>>> import numpy as np
>>> np.set_printoptions(precision=3, suppress=True, linewidth=140, sign=" ")
>>> E = np.array([[-6, -12, -15, -6],
...     [-2, -4, -5, -2],
...     [-8, -16, -20, -8],
...     [-8, -16, -20, -8],
...     [-6, -12, -15, -6],
...     [-2, -4, -5, -2]])
>>> print(E)
[[ -6 -12 -15  -6]
 [ -2  -4  -5  -2]
 [ -8 -16 -20  -8]
 [ -8 -16 -20  -8]
 [ -6 -12 -15  -6]
 [ -2  -4  -5  -2]]
>>> print(np.abs(np.diag(np.linalg.qr(E)[1])) > 1e-9)
[ True False False False]
>>> print(round(np.trace(np.linalg.pinv(E) @ E), 3))
1.0
>>> out = E[0, 0] * E[1:] - np.outer(E[1:, 0], E[0])
>>> print(out)
[[ 0  0  0  0]
 [ 0  0  0  0]
 [ 0  0  0  0]
 [ 0  0  0  0]
 [ 0  0  0  0]]
>>> print(E[:, 0] / E[0, 0])
[ 1.     0.333  1.333  1.333  1.     0.333]
>>> print(np.linalg.matrix_rank(out), np.linalg.matrix_rank(E))
0 1
>>> r0 = np.array([1, 0, 2])
>>> print(np.array([np.convolve(row, r0, "same") for row in E]))
[[-12 -27 -30 -30]
 [ -4  -9 -10 -10]
 [-16 -36 -40 -40]
 [-16 -36 -40 -40]
 [-12 -27 -30 -30]
 [ -4  -9 -10 -10]]
>>> print(np.cross(E[3, :3], E[0, :3]))
[ 0  0  0]
>>> print(np.polyval(r0, E[3]))
[  66  258  402   66]
>>> print(np.convolve(E[3], r0))
[ -8 -16 -36 -40 -40 -16]
>>> print(np.correlate(E[3], E[0], "full"))
[  48  216  456  588  456  216   48]
>>> arr = np.load("a.npy")
>>> print(arr)
[[ 1  0  0  0]
 [ 2  0  0  0]
 [ 0  1  2  0]
 [-1  1 -1  2]]
>>> U, sigma, vt = np.linalg.svd(arr)
>>> print(np.argmax(sigma[:-1] / (sigma[1:] + 1e-6)) + 1)
3
>>> out = U[:, :3] @ np.diag(sigma[:3]) @ vt[:3]
>>> print(np.linalg.matrix_rank(arr, rtol=0.05))
3
>>> print(round(float(np.linalg.norm(arr - out, 2)), 3), np.round(sigma[3], 3))
0.0 0.0
>>> print(out.round(3) + 0)
[[ 1.  0.  0.  0.]
 [ 2.  0.  0.  0.]
 [ 0.  1.  2.  0.]
 [-1.  1. -1.  2.]]
>>> print(np.round(np.linalg.norm(arr - out) / np.linalg.norm(arr), 3))
0.0
>>> print(np.round(np.linalg.eigvals(arr).sum().real, 3))
5.0
>>> print(round(float(np.linalg.det(2 * arr)), 3), round(float(np.linalg.det(arr)), 3))
0.0 0.0
>>> print(np.poly(arr))
[ 1. -5.  8. -4.  0.]
